$ ipython --no-banner

In [1]: import numpy as np

In [2]: import numpy.linalg as la

In [3]: np.set_printoptions(precision=4, suppress=True, linewidth=100)

In [4]: M = np.loadtxt("m.csv", delimiter=",")

In [5]: M
Out[5]: 
array([[0., 0., 2.],
       [1., 1., 0.],
       [3., 3., 0.],
       [1., 1., 0.],
       [1., 1., 0.],
       [3., 3., 0.],
       [2., 2., 0.],
       [1., 1., 0.],
       [1., 1., 0.],
       [1., 1., 0.],
       [0., 0., 2.],
       [0., 0., 0.],
       [0., 0., 0.],
       [3., 3., 0.],
       [0., 0., 2.],
       [3., 3., 0.],
       [0., 0., 2.],
       [3., 3., 0.],
       [3., 3., 0.],
       [2., 2., 0.],
       [0., 0., 0.],
       [0., 0., 0.],
       [2., 2., 0.],
       [3., 3., 0.],
       [2., 2., 0.],
       [3., 3., 0.],
       [3., 3., 0.]])

In [6]: # columns 0 and 1 are equal

In [7]: r = la.matrix_rank(M)

In [8]: r
Out[8]: np.int64(2)

In [9]: N = la.svd(M)[2][r:].T

In [10]: N.shape
Out[10]: (3, 1)

In [11]: np.round(N @ N.T, 4) + 0
Out[11]: 
array([[ 0.5, -0.5,  0. ],
       [-0.5,  0.5,  0. ],
       [ 0. ,  0. ,  0. ]])

In [12]: [int(la.matrix_rank(M[:i])) for i in range(1, len(M) + 1)]
Out[12]: 
[1,
 2,
 2,
 2,
 2,
 2,
 2,
 2,
 2,
 2,
 2,
 2,
 2,
 2,
 2,
 2,
 2,
 2,
 2,
 2,
 2,
 2,
 2,
 2,
 2,
 2,
 2]

In [13]: np.round(N[:, 0] / N[np.abs(N[:, 0]).round(6).argmax(), 0], 4) + 0
Out[13]: array([ 1., -1.,  0.])

In [14]: G = np.cov(M, rowvar=False)

In [15]: G
Out[15]: 
array([[ 1.567 ,  1.567 , -0.4672],
       [ 1.567 ,  1.567 , -0.4672],
       [-0.4672, -0.4672,  0.5242]])

In [16]: G.shape
Out[16]: (3, 3)

In [17]: np.median(M, axis=0)
Out[17]: array([1., 1., 0.])

In [18]: np.argwhere(np.triu(np.abs(np.corrcoef(M.T)) > 0.8, 1))
Out[18]: array([[0, 1]])

In [19]: np.argsort(-M.std(axis=0).round(6), kind="stable")
Out[19]: array([0, 1, 2])

In [20]: np.round(la.eigvalsh(G)[::-1], 4) + 0
Out[20]: array([3.2917, 0.3664, 0.    ])

In [21]: A2 = np.array([[4, 5, 1, 2], [0, 0, 3, 3], [0, 4, 3, 4], [1, 3, 1, 5]])

In [22]: arr = A2 - A2.T

In [23]: arr
Out[23]: 
array([[ 0,  5,  1,  1],
       [-5,  0, -1,  0],
       [-1,  1,  0,  3],
       [-1,  0, -3,  0]])

In [24]: # skew, so no eigenvalue has a real part

In [25]: x0 = np.array([-3, -1, 0, 3])

In [26]: np.round(la.eigvals(arr).real, 4) + 0
Out[26]: array([0., 0., 0., 0.])

In [27]: round(float(la.det(arr)), 4)
Out[27]: 196.0

In [28]: q = la.solve(np.eye(4) - arr, np.eye(4) + arr)

In [29]: round(float(la.det(q)), 4)
Out[29]: 1.0

In [30]: np.round(q @ q.T, 4) + 0
Out[30]: 
array([[1., 0., 0., 0.],
       [0., 1., 0., 0.],
       [0., 0., 1., 0.],
       [0., 0., 0., 1.]])

In [31]: rng = np.random.default_rng(7)

In [32]: z = rng.permutation(4)

In [33]: z
Out[33]: array([0, 2, 1, 3])

In [34]: A2 = arr[z][:, z]

In [35]: A2
Out[35]: 
array([[ 0,  1,  5,  1],
       [-1,  0,  1,  3],
       [-5, -1,  0,  0],
       [-1, -3,  0,  0]])

In [36]: np.allclose(A2, arr)
Out[36]: False

In [37]: E = np.tril(np.array([[-4, 0, 1], [5, -1, 0], [5, 4, 3]]), -1) + np.eye(3, dtype=int)

In [38]: E
Out[38]: 
array([[1, 0, 0],
       [5, 1, 0],
       [5, 4, 1]])

In [39]: round(la.norm(E, 2) / la.norm(E), 4)
Out[39]: np.float64(0.9695)

In [40]: hat = np.triu(np.array([[1, -2, 0], [2, -2, 2], [2, -1, 1]]), 1) + np.eye(3)

In [41]: A2 = hat @ E @ la.inv(hat)

In [42]: A2
Out[42]: 
array([[ -9., -20.,  40.],
       [ 15.,  39., -76.],
       [  5.,  14., -27.]])

In [43]: la.matrix_rank(A2)
Out[43]: np.int64(3)

In [44]: np.trace(A2), np.trace(E)
Out[44]: (np.float64(3.0), np.int64(3))
